% ipython --no-banner

In [1]: import numpy as np

In [2]: np.set_printoptions(precision=1, suppress=True, linewidth=100, floatmode="fixed")

In [3]: E = np.load("block14.npy")

In [4]: E
Out[4]: 
array([[  3,  -3,   0,  -9,   3,   0,  -6,   6,   3],
       [  6,  -6,   0, -18,   6,   0, -12,  12,   6],
       [  3,  -3,   0,  -9,   3,   0,  -6,   6,   3],
       [  5,  -5,   0, -15,   5,   0, -10,  10,   5],
       [  5,  -5,   0, -15,   5,   0, -10,  10,   5],
       [  8,  -8,   0, -24,   8,   0, -16,  16,   8],
       [  8,  -8,   0, -24,   8,   0, -16,  16,   8],
       [  8,  -8,   0, -24,   8,   0, -16,  16,   8],
       [  0,   0,   0,   0,   0,   0,   0,   0,   0],
       [  4,  -4,   0, -12,   4,   0,  -8,   8,   4],
       [  8,  -8,   0, -24,   8,   0, -16,  16,   8],
       [  7,  -7,   0, -21,   7,   0, -14,  14,   7],
       [  6,  -6,   0, -18,   6,   0, -12,  12,   6],
       [  3,  -3,   0,  -9,   3,   0,  -6,   6,   3],
       [  5,  -5,   0, -15,   5,   0, -10,  10,   5]])

In [5]: left, sigma, VT = np.linalg.svd(E)

In [6]: V = VT[:(sigma > 1e-8).sum()]

In [7]: rng = np.random.default_rng(40)

In [8]: x = E[8] + 4 * E[11] + rng.integers(2) * np.eye(9)[2]

In [9]: x
Out[9]: array([ 28.0, -28.0,   1.0, -84.0,  28.0,   0.0, -56.0,  56.0,  28.0])

In [10]: print(np.round(V.T @ V, 1) + 0)
[[ 0.0  0.0  0.0 -0.1  0.0  0.0 -0.1  0.1  0.0]
 [ 0.0  0.0  0.0  0.1  0.0  0.0  0.1 -0.1  0.0]
 [ 0.0  0.0  0.0  0.0  0.0  0.0  0.0  0.0  0.0]
 [-0.1  0.1  0.0  0.4 -0.1  0.0  0.3 -0.3 -0.1]
 [ 0.0  0.0  0.0 -0.1  0.0  0.0 -0.1  0.1  0.0]
 [ 0.0  0.0  0.0  0.0  0.0  0.0  0.0  0.0  0.0]
 [-0.1  0.1  0.0  0.3 -0.1  0.0  0.2 -0.2 -0.1]
 [ 0.1 -0.1  0.0 -0.3  0.1  0.0 -0.2  0.2  0.1]
 [ 0.0  0.0  0.0 -0.1  0.0  0.0 -0.1  0.1  0.0]]

In [11]: round(np.linalg.norm(x - V.T @ V @ x), 1)
Out[11]: np.float64(1.0)

In [12]: print(np.linalg.matrix_rank(np.vstack([E, x])))
2
